$ python3 -q
>>> import numpy as np
>>> np.set_printoptions(precision=2, suppress=True, linewidth=200)
>>> def rnd(a):
...     return np.round(a, 2) + 0
... 
>>> other = np.array([[3, 1, 1, 3, 4],
...     [1, 3, 5, 2, 1],
...     [0, 2, 1, 0, 4],
...     [5, 1, 0, 3, 4],
...     [0, 1, 1, 1, 5]])
>>> arr = other + other.T
>>> arr
array([[ 6,  2,  1,  8,  4],
       [ 2,  6,  7,  3,  2],
       [ 1,  7,  2,  0,  5],
       [ 8,  3,  0,  6,  5],
       [ 4,  2,  5,  5, 10]])
>>> rnd(np.linalg.norm(arr, "nuc"))
np.float64(42.74)
>>> rnd(np.linalg.norm(arr, axis=0))
array([11.  , 10.1 ,  8.89, 11.58, 13.04])
>>> np.linalg.norm(arr, axis=1).argmax()
np.int64(4)
>>> rnd(np.linalg.norm(arr[1] - arr[0]))
np.float64(9.85)
>>> rnd(np.linalg.norm(arr, 1)), rnd(np.linalg.norm(arr, np.inf))
(np.float64(26.0), np.float64(26.0))
>>> proj = np.triu(np.array([[8, 4, -8, -6, 6],
...     [8, -4, 0, 9, -7],
...     [1, -5, 9, 3, 7],
...     [-1, 8, 5, 0, 4],
...     [0, -3, 3, -3, -9]]), 1) + np.eye(5)
>>> other = proj @ arr @ np.linalg.inv(proj)
>>> rnd(np.linalg.det(other))
np.float64(8372.0)
>>> other
array([[  -18.,    36.,  -101.,  -115.,  1529.],
       [   46.,  -165.,   340.,   763., -6886.],
       [   53.,  -182.,   461.,   626., -7233.],
       [   24.,   -85.,   212.,   299., -3374.],
       [    4.,   -14.,    37.,    44.,  -547.]])
>>> np.linalg.matrix_rank(other)
np.int64(5)
>>> x0 = np.array([-1, 2, 1, 1, 0])
>>> target = arr @ x0
>>> target
array([ 7, 20, 15,  4, 10])
>>> rnd(np.linalg.solve(arr, target + arr[:, 0]))
array([0., 2., 1., 1., 0.])
>>> rnd(np.linalg.solve(arr, arr[:, 4]))
array([0., 0., 0., 0., 1.])
>>> K = np.loadtxt("x.csv", delimiter=",")
>>> K
array([[ 0.5 , -0.1 ,  0.7 ,  0.52, -0.6 , -0.8 ],
       [-0.5 ,  1.  ,  0.2 , -0.5 , -0.4 ,  0.9 ],
       [-0.5 , -0.6 ,  2.  , -0.8 ,  0.4 , -0.2 ],
       [-1.4 ,  0.  ,  0.9 , -2.78, -0.9 , -0.1 ],
       [ 0.4 ,  0.4 ,  0.8 ,  0.69, -0.4 ,  1.1 ],
       [ 0.4 ,  1.6 ,  0.5 ,  0.86,  0.4 ,  0.5 ],
       [-0.5 ,  1.7 , -0.7 , -0.94,  1.  ,  0.8 ],
       [-1.  , -0.1 , -0.4 , -2.06, -0.7 , -0.7 ],
       [ 0.3 ,  0.5 ,  0.9 ,  0.88,  2.8 ,  1.5 ],
       [ 1.5 , -0.7 ,  1.  ,  2.82,  0.2 ,  2.1 ],
       [ 1.7 ,  0.9 , -0.3 ,  3.76,  0.5 ,  0.7 ],
       [ 0.5 ,  0.7 , -1.  ,  0.88, -0.8 ,  0.9 ],
       [ 0.  , -0.2 ,  0.3 , -0.56, -0.9 , -1.6 ],
       [ 1.3 , -1.6 , -1.7 ,  2.63, -0.9 , -0.2 ]])
>>> Uu, s, vt = np.linalg.svd(K, full_matrices=False)
>>> rnd(np.cumsum(s ** 2) / np.sum(s ** 2))
array([0.57, 0.78, 0.89, 0.95, 1.  , 1.  ])
>>> Uu.shape, s.shape, vt.shape
((14, 6), (6,), (6, 6))
>>> rnd(Uu.T @ K @ vt.T)
array([[7.91, 0.  , 0.  , 0.  , 0.  , 0.  ],
       [0.  , 4.88, 0.  , 0.  , 0.  , 0.  ],
       [0.  , 0.  , 3.45, 0.  , 0.  , 0.  ],
       [0.  , 0.  , 0.  , 2.61, 0.  , 0.  ],
       [0.  , 0.  , 0.  , 0.  , 2.25, 0.  ],
       [0.  , 0.  , 0.  , 0.  , 0.  , 0.38]])
>>> rnd(s / s[0])
array([1.  , 0.62, 0.44, 0.33, 0.29, 0.05])
>>> feats = np.load("sample8.npy")
>>> feats
array([[-2, -6,  0],
       [ 0,  0,  0],
       [ 0,  0,  0],
       [ 0,  0,  0],
       [ 0,  9,  4]])
>>> np.abs(feats).max()
np.int64(9)
>>> np.diff(feats, axis=0)
array([[2, 6, 0],
       [0, 0, 0],
       [0, 0, 0],
       [0, 9, 4]])
>>> feats.mean(axis=0)
array([-0.4,  0.6,  0.8])
>>> feats - feats[0]
array([[ 0,  0,  0],
       [ 2,  6,  0],
       [ 2,  6,  0],
       [ 2,  6,  0],
       [ 2, 15,  4]])
>>> rnd(np.linalg.svd(feats, compute_uv=False))
array([11.38,  2.73,  0.  ])
>>> np.count_nonzero(feats)
np.int64(4)
>>> feats.sum(axis=0)
array([-2,  3,  4])
>>> np.unravel_index(np.abs(feats).argmax(), feats.shape)
(np.int64(4), np.int64(1))
>>> other = np.array([[-2, -1, 1], [1, 2, -2], [1, 0, 1]])
>>> mat = other - other.T
>>> mat
array([[ 0, -2,  0],
       [ 2,  0, -2],
       [ 0,  2,  0]])
>>> # rank 2
>>> u = np.array([2, 3])
>>> np.correlate(feats[0], feats[4], "full")
array([ -8, -42, -54,   0,   0])
>>> np.array([np.convolve(row, u, "same") for row in feats])
array([[ -4, -18, -18],
       [  0,   0,   0],
       [  0,   0,   0],
       [  0,   0,   0],
       [  0,  18,  35]])
>>> np.cross(feats[0, :3], feats[4, :3])
array([-24,   8, -18])
>>> np.polyval(u, feats[0])
array([-1, -9,  3])
>>> T = np.stack([mat, 3 * mat, mat[::-1]])
>>> rnd(np.linalg.norm(T, axis=(1, 2)))
array([ 4., 12.,  4.])
>>> rnd(np.linalg.det(T))
array([0., 0., 0.])
>>> T.shape
(3, 3, 3)
>>> np.einsum("bij,cij->bc", T, T)
array([[ 16,  48,   0],
       [ 48, 144,   0],
       [  0,   0,  16]])
>>> np.linalg.matrix_rank(T.reshape(3, -1))
np.int64(2)
>>> (T @ mat.T).shape
(3, 3, 3)
>>> J = np.load("arr.npy")
>>> J
array([[ 1.1 , -4.01,  0.8 , -1.  ],
       [ 0.5 ,  6.77,  1.4 ,  1.7 ],
       [ 0.6 ,  6.  , -0.1 ,  1.5 ],
       [ 0.7 ,  0.41,  0.8 ,  0.1 ],
       [ 0.5 ,  1.17,  1.3 ,  0.3 ],
       [-0.2 ,  2.01, -0.5 ,  0.5 ],
       [ 1.3 ,  9.98, -0.8 ,  2.5 ],
       [-0.3 ,  0.42,  0.5 ,  0.1 ],
       [-1.9 ,  0.79,  0.1 ,  0.2 ],
       [-1.1 ,  3.21,  1.6 ,  0.8 ],
       [-0.2 , -1.2 ,  0.9 , -0.3 ],
       [ 1.7 , -0.81,  0.6 , -0.2 ],
       [ 1.3 ,  7.2 , -0.2 ,  1.8 ],
       [-1.7 , -1.59,  0.5 , -0.4 ],
       [-0.8 , -0.36, -0.1 , -0.1 ],
       [-1.3 , -1.23, -0.2 , -0.3 ],
       [ 0.6 , -3.61,  0.3 , -0.9 ],
       [ 2.1 ,  0.  ,  0.7 ,  0.  ],
       [-1.  , -7.61, -0.6 , -1.9 ],
       [-1.7 , -1.19, -1.5 , -0.3 ],
       [-0.6 , -4.  ,  1.2 , -1.  ],
       [ 0.6 , -0.39, -0.5 , -0.1 ],
       [ 0.6 ,  6.01, -1.  ,  1.5 ],
       [ 1.4 ,  4.39, -0.7 ,  1.1 ],
       [ 0.7 , -1.59, -0.8 , -0.4 ],
       [ 0.4 ,  2.79,  1.3 ,  0.7 ],
       [ 0.9 , -5.21, -0.2 , -1.3 ],
       [ 0.5 , -2.4 , -1.7 , -0.6 ],
       [ 0.8 , -3.6 ,  0.5 , -0.9 ],
       [ 0.  ,  1.59,  1.1 ,  0.4 ],
       [-0.9 ,  2.4 , -0.2 ,  0.6 ]])
>>> # column 1 dominates
>>> Uu, s, vt = np.linalg.svd(J, full_matrices=False)
>>> rnd(s / s[0])
array([1.  , 0.25, 0.21, 0.  ])
>>> rnd(s)
array([22.65,  5.64,  4.8 ,  0.02])
>>> Ac = J - J.mean(axis=0)
>>> Uu, s, vt = np.linalg.svd(Ac, full_matrices=False)
>>> rnd(vt[0] * np.sign(vt[0, np.abs(vt[0]).argmax()]))
array([0.06, 0.97, 0.  , 0.24])
>>> rnd((s ** 2).sum() ** 2 / (s ** 4).sum())
np.float64(1.22)
>>> np.searchsorted(np.cumsum(s ** 2) / (s ** 2).sum(), 0.9) + 1
np.int64(1)
>>> rnd(s)
array([22.44,  5.6 ,  4.75,  0.02])
>>> rnd(Ac.mean(axis=0))
array([0., 0., 0., 0.])
>>> M = np.load("dump.npy")
>>> M
array([[ 0,  0, -2],
       [ 4,  0,  0],
       [ 0,  0,  0],
       [ 4,  0,  0]])
>>> Uu, s, vt = np.linalg.svd(M)
>>> vecs = vt[:(s > 1e-8).sum()]
>>> rng = np.random.default_rng(894200)
>>> x0 = M[2] + 3 * M[0] + rng.integers(2) * np.eye(3)[1]
>>> x0
array([ 0.,  0., -6.])
>>> np.allclose(vecs.T @ vecs @ x0, x0)
True
>>> rnd(np.diag(vecs.T @ vecs))
array([1., 0., 1.])
>>> rnd(np.linalg.norm(x0 - vecs.T @ vecs @ x0))
np.float64(0.0)
>>> r = np.linalg.matrix_rank(M)
>>> r
np.int64(2)
>>> null = np.linalg.svd(M)[2][r:].T
>>> np.linalg.matrix_rank(M.T @ M), np.linalg.matrix_rank(M @ M.T)
(np.int64(2), np.int64(2))
>>> [int(np.linalg.matrix_rank(np.delete(M, i, axis=0))) for i in range(4)]
[1, 2, 2, 2]
>>> rnd(null @ null.T)
array([[0., 0., 0.],
       [0., 1., 0.],
       [0., 0., 0.]])
>>> [int(np.linalg.matrix_rank(M[:, :j + 1])) for j in range(3)]
[1, 1, 2]
>>> X = np.loadtxt("layer10.csv", delimiter=",")
>>> X
array([[ 3.,  2., -3.,  3.,  0.],
       [ 0., -3.,  0.,  3., -2.],
       [-1., -3., -3., -1.,  2.],
       [ 3.,  2., -1.,  1., -3.],
       [-1., -1., -1., -3., -3.],
       [ 3., -4., -3.,  9., -4.]])
>>> x0 = np.array([3, 1, 1, -1, 1])
>>> h1 = np.maximum(X @ x0, 0)
>>> np.maximum(X @ (3 * x0), 0)
array([15.,  0.,  0., 18.,  0.,  0.])
>>> rnd(np.tanh(X @ x0))
array([ 1., -1., -1.,  1., -1., -1.])
>>> X * (h1 > 1e-9)[:, None]
array([[ 3.,  2., -3.,  3.,  0.],
       [ 0., -0.,  0.,  0., -0.],
       [-0., -0., -0., -0.,  0.],
       [ 3.,  2., -1.,  1., -3.],
       [-0., -0., -0., -0., -0.],
       [ 0., -0., -0.,  0., -0.]])
